$ python -q
>>> import numpy as np
>>> from numpy import linalg as LA
>>> np.set_printoptions(suppress=True, linewidth=100)
>>> rnd = lambda a: np.round(a, 1) + 0
>>> K = np.loadtxt("test3.csv", delimiter=",")
>>> print(K)
[[3. 0. 0. 0. 0. 0. 0. 0. 0. 0.]
 [5. 9. 0. 0. 0. 0. 0. 0. 0. 0.]
 [0. 3. 0. 0. 0. 0. 0. 0. 0. 0.]
 [4. 9. 0. 8. 0. 0. 0. 0. 0. 0.]
 [3. 8. 4. 1. 7. 0. 0. 0. 0. 0.]
 [3. 7. 9. 2. 6. 3. 0. 0. 0. 0.]
 [8. 2. 3. 8. 4. 6. 9. 0. 0. 0.]
 [0. 4. 8. 7. 7. 6. 8. 8. 0. 0.]
 [8. 6. 9. 0. 6. 1. 1. 6. 0. 0.]
 [4. 7. 4. 2. 3. 3. 4. 5. 7. 0.]]
>>> Uu, s, VT = LA.svd(K)
>>> print(rnd(s))
[33.4 14.9 12.4  8.4  8.1  5.3  3.8  3.   0.4  0. ]
>>> print(np.argmax(s[:-1] / (s[1:] + 1e-6)) + 1)
9
>>> A2 = Uu[:, :9] @ np.diag(s[:9]) @ VT[:9]
>>> print(rnd(LA.norm(K - A2, 2)), s[9])
0.0 0.0
>>> print(rnd(A2))
[[3. 0. 0. 0. 0. 0. 0. 0. 0. 0.]
 [5. 9. 0. 0. 0. 0. 0. 0. 0. 0.]
 [0. 3. 0. 0. 0. 0. 0. 0. 0. 0.]
 [4. 9. 0. 8. 0. 0. 0. 0. 0. 0.]
 [3. 8. 4. 1. 7. 0. 0. 0. 0. 0.]
 [3. 7. 9. 2. 6. 3. 0. 0. 0. 0.]
 [8. 2. 3. 8. 4. 6. 9. 0. 0. 0.]
 [0. 4. 8. 7. 7. 6. 8. 8. 0. 0.]
 [8. 6. 9. 0. 6. 1. 1. 6. 0. 0.]
 [4. 7. 4. 2. 3. 3. 4. 5. 7. 0.]]
>>> print(LA.matrix_rank(A2))
9
>>> print(LA.cond(K) > 100)
True
>>> print([round(float(x), 1) for x in LA.svd(K, compute_uv=False)[:3]])
[33.4, 14.9, 12.4]
>>> print(rnd(LA.norm(K, 2) / LA.norm(K)))
0.8
>>> mat = np.loadtxt("arr.csv", delimiter=",")
>>> print(mat)
[[ 0.  0.  4. -4. -2.  3. -5.  3. -5.  0.  3. -3.]
 [ 0.  0.  0.  0.  0.  0.  0.  0.  0.  0.  0.  0.]
 [ 4.  0.  0.  0.  0.  0.  0.  0.  0.  0.  0.  0.]
 [-4.  0.  0.  0.  0.  0.  0.  0.  0.  0.  0.  0.]
 [-2.  0.  0.  0.  0.  0.  0.  0.  0.  0.  0.  0.]
 [ 3.  0.  0.  0.  0.  0.  0.  0.  0.  0.  0.  0.]
 [-5.  0.  0.  0.  0.  0.  0.  0.  0.  0.  0.  0.]
 [ 3.  0.  0.  0.  0.  0.  0.  0.  0.  0.  0.  0.]
 [-5.  0.  0.  0.  0.  0.  0.  0.  0.  0.  0.  0.]
 [ 0.  0.  0.  0.  0.  0.  0.  0.  0.  0.  0.  0.]
 [ 3.  0.  0.  0.  0.  0.  0.  0.  0.  0.  0.  0.]
 [-3.  0.  0.  0.  0.  0.  0.  0.  0.  0.  0.  0.]]
>>> print([round(float(x), 1) for x in LA.svd(mat, compute_uv=False)[:3]])
[11.0, 11.0, 0.0]
>>> Uu, s, VT = LA.svd(mat)
>>> V = VT[:(s > 1e-8).sum()]
>>> rng = np.random.default_rng(729)
>>> x = mat[10] + -3 * mat[2] + rng.integers(2) * np.eye(12)[1]
>>> print(x)
[-9.  0.  0.  0.  0.  0.  0.  0.  0.  0.  0.  0.]
>>> print(np.allclose(V.T @ V @ x, x))
True
>>> print(rnd(np.diag(V.T @ V)))
[1.  0.  0.1 0.1 0.  0.1 0.2 0.1 0.2 0.  0.1 0.1]
>>> print(np.unravel_index(np.abs(mat).argmax(), mat.shape))
(np.int64(0), np.int64(6))
>>> print(rnd(LA.svd(mat, compute_uv=False)))
[11. 11.  0.  0.  0.  0.  0.  0.  0.  0.  0.  0.]
>>> print(LA.matrix_rank(mat))
2
>>> ang = np.radians(102)
>>> r_ = np.eye(12)
>>> r_[0, 0] = r_[6, 6] = np.cos(ang)
>>> r_[0, 6], r_[6, 0] = -np.sin(ang), np.sin(ang)
>>> print(rnd(r_))
[[-0.2  0.   0.   0.   0.   0.  -1.   0.   0.   0.   0.   0. ]
 [ 0.   1.   0.   0.   0.   0.   0.   0.   0.   0.   0.   0. ]
 [ 0.   0.   1.   0.   0.   0.   0.   0.   0.   0.   0.   0. ]
 [ 0.   0.   0.   1.   0.   0.   0.   0.   0.   0.   0.   0. ]
 [ 0.   0.   0.   0.   1.   0.   0.   0.   0.   0.   0.   0. ]
 [ 0.   0.   0.   0.   0.   1.   0.   0.   0.   0.   0.   0. ]
 [ 1.   0.   0.   0.   0.   0.  -0.2  0.   0.   0.   0.   0. ]
 [ 0.   0.   0.   0.   0.   0.   0.   1.   0.   0.   0.   0. ]
 [ 0.   0.   0.   0.   0.   0.   0.   0.   1.   0.   0.   0. ]
 [ 0.   0.   0.   0.   0.   0.   0.   0.   0.   1.   0.   0. ]
 [ 0.   0.   0.   0.   0.   0.   0.   0.   0.   0.   1.   0. ]
 [ 0.   0.   0.   0.   0.   0.   0.   0.   0.   0.   0.   1. ]]
>>> A2 = mat @ r_.T
>>> print(rnd(A2))
[[ 4.9  0.   4.  -4.  -2.   3.   1.   3.  -5.   0.   3.  -3. ]
 [ 0.   0.   0.   0.   0.   0.   0.   0.   0.   0.   0.   0. ]
 [-0.8  0.   0.   0.   0.   0.   3.9  0.   0.   0.   0.   0. ]
 [ 0.8  0.   0.   0.   0.   0.  -3.9  0.   0.   0.   0.   0. ]
 [ 0.4  0.   0.   0.   0.   0.  -2.   0.   0.   0.   0.   0. ]
 [-0.6  0.   0.   0.   0.   0.   2.9  0.   0.   0.   0.   0. ]
 [ 1.   0.   0.   0.   0.   0.  -4.9  0.   0.   0.   0.   0. ]
 [-0.6  0.   0.   0.   0.   0.   2.9  0.   0.   0.   0.   0. ]
 [ 1.   0.   0.   0.   0.   0.  -4.9  0.   0.   0.   0.   0. ]
 [ 0.   0.   0.   0.   0.   0.   0.   0.   0.   0.   0.   0. ]
 [-0.6  0.   0.   0.   0.   0.   2.9  0.   0.   0.   0.   0. ]
 [ 0.6  0.   0.   0.   0.   0.  -2.9  0.   0.   0.   0.   0. ]]
>>> print(np.allclose(mat @ mat.T, A2 @ A2.T))
True
>>> print(np.allclose(LA.norm(mat, axis=1), LA.norm(A2, axis=1)))
True
>>> print(rnd(LA.det(r_)), rnd(np.trace(r_)))
1.0 9.6
>>> A2 = np.array([[4, 2, 3],
...     [4, 1, 4],
...     [1, 2, 5],
...     [2, 4, 5],
...     [3, 2, 1],
...     [5, 2, 0],
...     [2, 2, 3],
...     [0, 3, 2],
...     [2, 1, 0],
...     [5, 1, 2],
...     [4, 3, 1],
...     [1, 3, 2],
...     [5, 4, 2],
...     [1, 3, 2]])
>>> W2 = np.array([[4, 3, 0, 1], [7, 7, 3, 7], [6, 8, 5, 1]])
>>> m1 = A2 @ W2
>>> print(m1)
[[48 50 21 21]
 [47 51 23 15]
 [48 57 31 20]
 [66 74 37 35]
 [32 31 11 18]
 [34 29  6 19]
 [40 44 21 19]
 [33 37 19 23]
 [15 13  3  9]
 [39 38 13 14]
 [43 41 14 26]
 [37 40 19 24]
 [60 59 22 35]
 [37 40 19 24]]
>>> z = m1[:, 0] > np.median(m1[:, 0])
>>> u = m1[z].mean(axis=0) - m1[~z].mean(axis=0)
>>> print(rnd(u))
[17.9 21.1 11.3  5.7]
>>> print(np.argsort(-np.abs(u).round(6), kind="stable"))
[1 0 2 3]
>>> print(((m1 - m1.mean(axis=0)) @ u > 0).astype(int))
[1 1 1 1 0 0 1 0 0 0 0 0 1 0]
>>> rk = LA.matrix_rank(m1)
>>> print(rk)
3
>>> N = LA.svd(m1)[2][rk:].T
>>> print(np.allclose(m1 @ N, 0))
True
>>> print(rnd(N @ N.T))
[[ 0.3 -0.4  0.3  0. ]
 [-0.4  0.5 -0.3  0. ]
 [ 0.3 -0.3  0.2  0. ]
 [ 0.   0.   0.   0. ]]
>>> print(LA.matrix_rank(m1.T @ m1), LA.matrix_rank(m1 @ m1.T))
3 3
>>> print([int(LA.matrix_rank(m1[:i])) for i in range(1, len(m1) + 1)])
[1, 2, 3, 3, 3, 3, 3, 3, 3, 3, 3, 3, 3, 3]
>>> print(rnd(N[:, 0] / N[np.abs(N[:, 0]).round(6).argmax(), 0]))
[-0.8  1.  -0.7  0.1]
>>> C2 = np.cov(m1, rowvar=False)
>>> print(np.argwhere(np.triu(np.abs(np.corrcoef(m1.T)) > 0.8, 1)))
[[0 1]
 [0 2]
 [1 2]]
>>> print(rnd(np.corrcoef(m1[:, 2], m1[:, 0])[0, 1]))
0.8
>>> print(rnd(np.polyfit(m1[:, 2], m1[:, 0], 1)))
[ 1.2 20. ]
>>> print(rnd(LA.eigvalsh(C2)[::-1]))
[467.8  27.2  13.3   0. ]
>>> print(np.median(m1, axis=0))
[39.5 40.5 19.  20.5]
>>> print(rnd(np.corrcoef(m1.T)))
[[1.  1.  0.8 0.8]
 [1.  1.  0.9 0.7]
 [0.8 0.9 1.  0.6]
 [0.8 0.7 0.6 1. ]]
>>> print(C2.shape)
(4, 4)
>>> print(np.argsort(-m1.std(axis=0).round(6), kind="stable"))
[1 0 2 3]
>>> Uu, s, VT = LA.svd(m1)
>>> V = VT[:(s > 1e-8).sum()]
>>> x = m1[13] + 4 * m1[7] + rng.integers(2) * np.eye(4)[3]
>>> print(x)
[169. 188.  95. 117.]
>>> print(LA.matrix_rank(np.vstack([m1, x])))
4
>>> print(np.allclose(V.T @ V @ x, x))
False
>>> Ac = m1 - m1.mean(axis=0)
>>> V = LA.svd(Ac)[2][:3]
>>> A2 = Ac - Ac @ V.T @ V
>>> print(rnd(LA.norm(A2) / LA.norm(Ac)))
0.0
>>> print(rnd(np.diag(V.T @ V)))
[0.7 0.5 0.8 1. ]
>>> J = np.load("run16.npy")
>>> print(J)
[[0 2 2 1 1 3 3 0 3]
 [0 2 0 3 2 2 0 0 0]
 [0 2 1 0 2 1 3 1 2]
 [0 1 0 3 1 1 0 3 2]
 [0 2 0 3 1 0 3 3 2]
 [1 3 1 1 0 2 0 0 0]
 [0 2 2 3 2 1 3 1 2]
 [1 1 0 3 0 0 1 3 0]
 [2 0 3 2 0 3 2 2 1]]
>>> u, g = J[7], J[5]
>>> print(u @ g)
7
>>> pr = (u @ g) / (u @ u) * u
>>> print(rnd(pr))
[0.3 0.3 0.  1.  0.  0.  0.3 1.  0. ]
